>>> import numpy as np
>>> np.set_printoptions(precision=1, suppress=True, linewidth=100, legacy="1.25")
>>> def rnd(a):
...     return np.round(a, 1) + 0
... 
>>> M = 0.2 ** np.abs(np.subtract.outer(np.arange(5), np.arange(5)))
>>> rnd(M)
array([[1. , 0.2, 0. , 0. , 0. ],
       [0.2, 1. , 0.2, 0. , 0. ],
       [0. , 0.2, 1. , 0.2, 0. ],
       [0. , 0. , 0.2, 1. , 0.2],
       [0. , 0. , 0. , 0.2, 1. ]])
>>> Uu, s, VT = np.linalg.svd(M, full_matrices=False)
>>> rnd(s)
array([1.4, 1.2, 0.9, 0.8, 0.7])
>>> rnd(np.cumsum(s ** 2) / np.sum(s ** 2))
array([0.4, 0.6, 0.8, 0.9, 1. ])
>>> rnd(s / s[0])
array([1. , 0.8, 0.7, 0.6, 0.5])
>>> rnd(VT @ VT.T)
array([[1., 0., 0., 0., 0.],
       [0., 1., 0., 0., 0.],
       [0., 0., 1., 0., 0.],
       [0., 0., 0., 1., 0.],
       [0., 0., 0., 0., 1.]])
>>> np.allclose(Uu * s @ VT, M)
True
>>> rnd(np.sqrt((s ** 2).sum())), rnd(np.linalg.norm(M))
(2.3, 2.3)
>>> rnd(Uu.T @ Uu)
array([[1., 0., 0., 0., 0.],
       [0., 1., 0., 0., 0.],
       [0., 0., 1., 0., 0.],
       [0., 0., 0., 1., 0.],
       [0., 0., 0., 0., 1.]])
>>> vec = np.ones(5)
>>> for _ in range(4):
...     vec = M @ vec
...     vec /= np.linalg.norm(vec)
...     print(round(vec @ M @ vec, 1))
... 
1.4
1.4
1.4
1.4
>>> rnd(vec)
array([0.3, 0.5, 0.5, 0.5, 0.3])
>>> rnd(np.linalg.eigvalsh(M)[-1])
1.4
>>> rnd(np.linalg.det(M[::-1]))
0.8
>>> rnd(np.linalg.det(M.T))
0.8
>>> rnd(np.linalg.eigvals(M).sum().real)
5.0
>>> rng = np.random.default_rng(353903)
>>> lab = rng.permutation(5)
>>> B = M[:, lab] * rng.choice([-1, 1], 5)
>>> rnd(B)
array([[ 0. ,  0. ,  0.2, -1. ,  0. ],
       [ 0. , -0.2,  1. , -0.2,  0. ],
       [-0.2, -1. ,  0.2,  0. ,  0. ],
       [-1. , -0.2,  0. ,  0. , -0.2],
       [-0.2,  0. ,  0. ,  0. , -1. ]])
>>> Uu, _, VT = np.linalg.svd(M.T @ B)
>>> rnd(np.linalg.lstsq(M, B)[0])
array([[ 0.,  0.,  0., -1.,  0.],
       [ 0.,  0.,  1.,  0.,  0.],
       [ 0., -1.,  0.,  0.,  0.],
       [-1.,  0.,  0.,  0.,  0.],
       [ 0.,  0.,  0.,  0., -1.]])
>>> lab = rng.permutation(5)
>>> lab
array([0, 1, 3, 2, 4])
>>> B = M[lab][:, lab]
>>> np.trace(B)
5.0
>>> arr = np.load("case17.npy")
>>> arr
array([[ 0.5,  0.6, -0.3,  0.8, -0.7, -0.8],
       [ 2. , -1.6, -0.9, -0.1,  0.3, -0.4],
       [-1.4,  0.8, -0.2, -1.4,  0.3,  0.4]])
>>> u, g = arr[2], arr[0]
>>> rnd(u @ u)
4.8
>>> rnd(u @ g)
-1.8
>>> p = (u @ g) / (u @ u) * u
>>> (g - p) @ u
0.0
>>> np.linalg.matrix_rank(np.outer(u, g))
1
>>> data = np.load("run12.npy")
>>> data
array([[-2. ,  1.9,  2. ,  2. ,  3. ],
       [-2. ,  2. ,  2. ,  1.8,  2.9],
       [-1.9,  1.8,  2. ,  2. ,  3. ],
       [-1.9,  2.1,  2. ,  1.9,  3. ],
       [-1.8,  2. ,  1.9,  1.9,  2.9],
       [-1.9,  2. ,  2.1,  2. ,  2.9],
       [-2. ,  1.9,  2.1,  2. ,  2.9],
       [-2. ,  2.2,  1.9,  2.1,  3. ],
       [-1.1,  3. ,  3. , -2. , -1.1],
       [-1.1,  2.9,  3.1, -2.1, -1.2],
       [-0.8,  3.1,  3.1, -2. , -1. ],
       [-0.8,  3. ,  3. , -2. , -1. ],
       [-1. ,  3. ,  2.9, -2.1, -1.2],
       [-1. ,  2.9,  2.9, -2. , -1. ],
       [-1.1,  3. ,  2.9, -2.1, -1.1],
       [-1. ,  2.9,  3.1, -2. , -1. ]])
>>> vec = np.array([1, 2, -2, 3, -2])
>>> y = data @ vec
>>> rnd(np.linalg.pinv(data) @ data)
array([[1., 0., 0., 0., 0.],
       [0., 1., 0., 0., 0.],
       [0., 0., 1., 0., 0.],
       [0., 0., 0., 1., 0.],
       [0., 0., 0., 0., 1.]])
>>> y = y + 0.1 * rng.normal(size=16)
>>> rnd(y)
array([-2.2, -2.4, -2.3, -2. , -1.7, -1.9, -2.1, -1.1, -4.9, -5.4, -4.8, -4.7, -4.9, -5. , -5. ,
       -5.3])
>>> coef, *_ = np.linalg.lstsq(data, y)
>>> coef.round()
array([ 1.,  2., -2.,  3., -2.])
>>> [round(float(np.linalg.norm(np.linalg.solve(data.T @ data + lam * np.eye(5), data.T @ y))), 2) for lam in (0, 1, 10, 100)]
[4.44, 1.1, 0.98, 0.7]
>>> B = np.c_[data[:, :3] @ np.array([[1, 1, 0], [2, 1, 2], [2, 2, 0]]), np.array([6, 8, 7, 8, 0, 4, 1, 0, 5, 3, 2, 6, 4, 8, 2, 7])]
>>> rnd(B)
array([[ 5.8,  3.9,  3.8,  6. ],
       [ 6. ,  4. ,  4. ,  8. ],
       [ 5.7,  3.9,  3.6,  7. ],
       [ 6.3,  4.2,  4.2,  8. ],
       [ 6. ,  4. ,  4. ,  0. ],
       [ 6.3,  4.3,  4. ,  4. ],
       [ 6. ,  4.1,  3.8,  1. ],
       [ 6.2,  4. ,  4.4,  0. ],
       [10.9,  7.9,  6. ,  5. ],
       [10.9,  8. ,  5.8,  3. ],
       [11.6,  8.5,  6.2,  2. ],
       [11.2,  8.2,  6. ,  6. ],
       [10.8,  7.8,  6. ,  4. ],
       [10.6,  7.7,  5.8,  8. ],
       [10.7,  7.7,  6. ,  2. ],
       [11. ,  8.1,  5.8,  7. ]])
>>> np.linalg.matrix_rank(np.c_[data, B])
6
>>> rnd(np.linalg.norm(B - data @ np.linalg.lstsq(data, B)[0], axis=0))
array([0. , 0. , 0. , 7.8])
>>> mat = rng.normal(size=(25, 5))
>>> mat = 5 * mat / np.linalg.norm(mat, axis=1, keepdims=True)
>>> rnd(mat)
array([[-0.4,  0.9, -1.5, -2.9, -3.7],
       [ 0.2,  1.7, -1.7, -4.3,  0.5],
       [ 0.9,  0.4, -4.3,  1.9, -1.4],
       [ 3.8,  0.5,  2.3,  1.6, -1.4],
       [-3. , -3.5,  1.2,  0.9,  1. ],
       [ 0.2, -1.3,  4.5, -1.6, -0.1],
       [-1.1, -3. ,  1.5, -0.9, -3.4],
       [ 1.5,  2.2,  3.2, -1.8,  2.2],
       [-3.3, -2.8,  1.9, -0.8,  1.4],
       [ 3.3,  1.7, -1.5, -2.6,  1.5],
       [ 1.4, -2. , -1.6, -3.8,  1.5],
       [ 1.4, -1.6,  3.3,  2.8,  1.5],
       [ 0.5,  0.4, -3.8,  3.1, -0.5],
       [-1.9,  0.5,  2. , -0.7, -4.1],
       [ 2. ,  1.7, -0.5,  1. , -4.1],
       [-2.3, -2.4, -3.6, -0.7, -0.8],
       [ 0.1, -2.6,  4.2,  0.5, -0.4],
       [ 4.1,  0.9, -1. , -0.7,  2.4],
       [-3.5, -1. ,  0.1,  0.7, -3.4],
       [ 4.5,  0.5, -1.5, -1.5, -0.4],
       [ 0. ,  1.2,  3.1,  0. ,  3.7],
       [-1.3, -0.6, -1.8, -1.6, -4.1],
       [ 4.5, -1.4, -1. ,  0.9,  0.9],
       [ 1.7,  0.2,  1.3, -2.9, -3.5],
       [-0.3,  1.2,  2.6, -3. , -2.8]])
>>> B = np.c_[mat[:, :1] @ np.array([[1]]), np.array([0, 2, -1, 0, -1, -1, 3, -3, 1, 2, -3, 3, 0, -2, -3, 2, 1, 2, 1, -2, -3, 0, 3, 0, -3])]
>>> rnd(B)
array([[-0.4,  0. ],
       [ 0.2,  2. ],
       [ 0.9, -1. ],
       [ 3.8,  0. ],
       [-3. , -1. ],
       [ 0.2, -1. ],
       [-1.1,  3. ],
       [ 1.5, -3. ],
       [-3.3,  1. ],
       [ 3.3,  2. ],
       [ 1.4, -3. ],
       [ 1.4,  3. ],
       [ 0.5,  0. ],
       [-1.9, -2. ],
       [ 2. , -3. ],
       [-2.3,  2. ],
       [ 0.1,  1. ],
       [ 4.1,  2. ],
       [-3.5,  1. ],
       [ 4.5, -2. ],
       [ 0. , -3. ],
       [-1.3,  0. ],
       [ 4.5,  3. ],
       [ 1.7,  0. ],
       [-0.3, -3. ]])
>>> rnd(np.linalg.norm(B - mat @ np.linalg.lstsq(mat, B)[0], axis=0))
array([0. , 8.9])
>>> rnd(np.linalg.lstsq(mat, B[:, 0])[0])
array([1., 0., 0., 0., 0.])
>>> np.linalg.matrix_rank(np.c_[mat, B])
6
>>> q, evecs = np.linalg.qr(B[:, :1])[0], np.linalg.qr(B[:, 1:])[0]
>>> s = np.linalg.svd(q.T @ evecs, compute_uv=False)
>>> (s > 0.9).sum()
0
>>> rnd(np.linalg.norm(q @ q.T - evecs @ evecs.T, 2))
1.0
>>> rnd(np.degrees(np.arccos(s.clip(0, 1))))
array([89.3])
>>> proj = mat @ np.linalg.solve(mat.T @ mat, mat.T)
>>> np.allclose(proj @ proj, proj)
True
